% python3 -q
>>> import numpy as np
>>> np.set_printoptions(suppress=True, linewidth=200)
>>> def rnd(a):
...     return np.round(a, 2) + 0
... 
>>> mat = np.array([[-1.2, -1.9, 1.8, -0.7, -0.7],
...     [1.4, 0.0, -1.9, 1.4, -0.6],
...     [0.4, -1.3, 0.7, -0.3, -0.1],
...     [0.1, -1.5, -1.4, 0.4, -0.6]])
>>> theta = np.radians(45)
>>> R = np.eye(5)
>>> R[2, 2] = R[0, 0] = np.cos(theta)
>>> R[2, 0], R[0, 2] = -np.sin(theta), np.sin(theta)
>>> rnd(R)
array([[ 0.71,  0.  ,  0.71,  0.  ,  0.  ],
       [ 0.  ,  1.  ,  0.  ,  0.  ,  0.  ],
       [-0.71,  0.  ,  0.71,  0.  ,  0.  ],
       [ 0.  ,  0.  ,  0.  ,  1.  ,  0.  ],
       [ 0.  ,  0.  ,  0.  ,  0.  ,  1.  ]])
>>> Y = mat @ R.T
>>> np.allclose(np.linalg.norm(mat, axis=1), np.linalg.norm(Y, axis=1))
True
>>> Y = np.array([[9, 9], [2, 8]])
>>> cent = np.kron(Y, mat)
>>> np.linalg.matrix_rank(cent)
np.int64(8)
>>> cent.shape
(8, 10)
>>> vec = np.array([1, 0, 2, 3, 1])
>>> h = np.maximum(mat @ vec, 0)
>>> rnd(np.maximum(mat @ vec, 0) - np.maximum(-mat @ vec, 0))
array([-0.4,  1.2,  0.8, -2.1])
>>> rnd(np.tanh(mat @ vec))
array([-0.38,  0.83,  0.66, -0.97])
>>> X = np.loadtxt("arr.csv", delimiter=",")
>>> X
array([[5., 1., 1., 1., 1.],
       [1., 5., 1., 1., 1.],
       [1., 1., 5., 1., 1.],
       [1., 1., 1., 5., 1.],
       [1., 1., 1., 1., 5.]])
>>> X @ (-1.0) ** np.arange(5)
array([ 5., -3.,  5., -3.,  5.])
>>> (X @ X)[0]
array([29., 13., 13., 13., 13.])
>>> np.fft.fft(X[0])
array([9.+0.j, 4.+0.j, 4.+0.j, 4.+0.j, 4.+0.j])
>>> np.allclose(X @ X.T, X.T @ X)
True
>>> X @ np.ones(5)
array([9., 9., 9., 9., 9.])
>>> ev, V = np.linalg.eigvalsh(X)
Traceback (most recent call last):
  File "<python-input-26>", line 1, in <module>
    ev, V = np.linalg.eigvalsh(X)
    ^^^^^
ValueError: too many values to unpack (expected 2)
>>> ev, V = np.linalg.eigh(X)
>>> ev.sum(), np.trace(X)
(np.float64(25.0), np.float64(25.0))
>>> rnd(V.T @ V)
array([[1., 0., 0., 0., 0.],
       [0., 1., 0., 0., 0.],
       [0., 0., 1., 0., 0.],
       [0., 0., 0., 1., 0.],
       [0., 0., 0., 0., 1.]])
>>> G = X.T @ X
>>> rnd(np.linalg.eigvalsh(G)[::-1])
array([81., 16., 16., 16., 16.])
>>> np.trace(G), (X ** 2).sum()
(np.float64(145.0), np.float64(145.0))
>>> G
array([[29., 13., 13., 13., 13.],
       [13., 29., 13., 13., 13.],
       [13., 13., 29., 13., 13.],
       [13., 13., 13., 29., 13.],
       [13., 13., 13., 13., 29.]])
>>> rnd(np.linalg.svd(X, compute_uv=False) ** 2)
array([81., 16., 16., 16., 16.])
>>> ev, V = np.linalg.eig(X)
>>> rnd(np.prod(ev))
np.float64(2304.0)
>>> rnd(ev)
array([4., 9., 4., 4., 4.])
>>> rnd(np.sort(np.linalg.eigvals(np.linalg.inv(X))))
array([0.11, 0.25, 0.25, 0.25, 0.25])
>>> q, V = np.linalg.qr(X[:, :3])[0], np.linalg.qr(X[:, 3:])[0]
>>> sv = np.linalg.svd(q.T @ V, compute_uv=False)
>>> rnd(sv)
array([0.66, 0.  ])
>>> m1 = np.loadtxt("case14.csv", delimiter=",")
>>> rnd(m1)
array([[ 0.09,  0.53,  0.08, -2.95,  0.02],
       [-2.24,  0.  , -0.75, -0.1 , -1.85],
       [-0.93, -2.03,  1.95, -0.34,  0.36],
       [ 1.49,  0.05,  1.2 ,  0.07, -2.31],
       [ 0.93, -2.15, -1.79, -0.41, -0.38]])
>>> rnd(m1[:, 0] @ m1[:, 4])
np.float64(0.0)
>>> rnd(m1 @ m1.T)
array([[9., 0., 0., 0., 0.],
       [0., 9., 0., 0., 0.],
       [0., 0., 9., 0., 0.],
       [0., 0., 0., 9., 0.],
       [0., 0., 0., 0., 9.]])
>>> rnd(np.linalg.norm(m1, axis=0))
array([3., 3., 3., 3., 3.])
>>> rnd(m1.T @ m1)
array([[9., 0., 0., 0., 0.],
       [0., 9., 0., 0., 0.],
       [0., 0., 9., 0., 0.],
       [0., 0., 0., 9., 0.],
       [0., 0., 0., 0., 9.]])
